In [1]: import numpy as np

In [2]: import numpy.linalg as la

In [3]: np.set_printoptions(precision=1, suppress=True, linewidth=120)

In [4]: data = np.loadtxt("sample6.csv", delimiter=",")

In [5]: data
Out[5]: 
array([[  1.,  -3.,   9., -27.],
       [  1.,  -2.,   4.,  -8.],
       [  1.,  -1.,   1.,  -1.],
       [  1.,   0.,   0.,   0.],
       [  1.,   1.,   1.,   1.],
       [  1.,   2.,   4.,   8.],
       [  1.,   3.,   9.,  27.],
       [  1.,   4.,  16.,  64.],
       [  1.,   5.,  25., 125.],
       [  1.,   6.,  36., 216.],
       [  1.,   7.,  49., 343.],
       [  1.,   8.,  64., 512.]])

In [6]: # column 3 dominates

In [7]: x = np.array([8, 1, -7, 4])

In [8]: (data * x).sum(axis=1)
Out[8]: array([-166.,  -54.,   -4.,    8.,    6.,   14.,   56.,  156.,  338.,  626., 1044., 1616.])

In [9]: data @ np.ones(4)
Out[9]: array([-20.,  -5.,   0.,   1.,   4.,  15.,  40.,  85., 156., 259., 400., 585.])

In [10]: data @ (2 * x)
Out[10]: array([-332., -108.,   -8.,   16.,   12.,   28.,  112.,  312.,  676., 1252., 2088., 3232.])

In [11]: (data @ x).argmax()
Out[11]: np.int64(11)

In [12]: K = np.load("arr.npy")

In [13]: K
Out[13]: 
array([[ 2,  3,  1,  2,  3,  2,  2,  3,  0,  3,  0,  2],
       [-2, -3, -1, -2, -3, -2, -2, -3,  0, -3,  0, -2],
       [ 6,  9,  3,  6,  9,  6,  6,  9,  0,  9,  0,  6],
       [-2, -3, -1, -2, -3, -2, -2, -3,  0, -3,  0, -2],
       [ 6,  9,  3,  6,  9,  6,  6,  9,  0,  9,  0,  6],
       [-4, -6, -2, -4, -6, -4, -4, -6,  0, -6,  0, -4],
       [ 4,  6,  2,  4,  6,  4,  4,  6,  0,  6,  0,  4],
       [-6, -9, -3, -6, -9, -6, -6, -9,  0, -9,  0, -6],
       [-2, -3, -1, -2, -3, -2, -2, -3,  0, -3,  0, -2],
       [ 4,  6,  2,  4,  6,  4,  4,  6,  0,  6,  0,  4],
       [ 2,  3,  1,  2,  3,  2,  2,  3,  0,  3,  0,  2],
       [ 0,  0,  0,  0,  0,  0,  0,  0,  0,  0,  0,  0]])

In [14]: la.matrix_rank(K, rtol=0.1)
Out[14]: np.int64(1)

In [15]: np.round(la.norm(K, 2) / la.norm(K), 1)
Out[15]: np.float64(1.0)
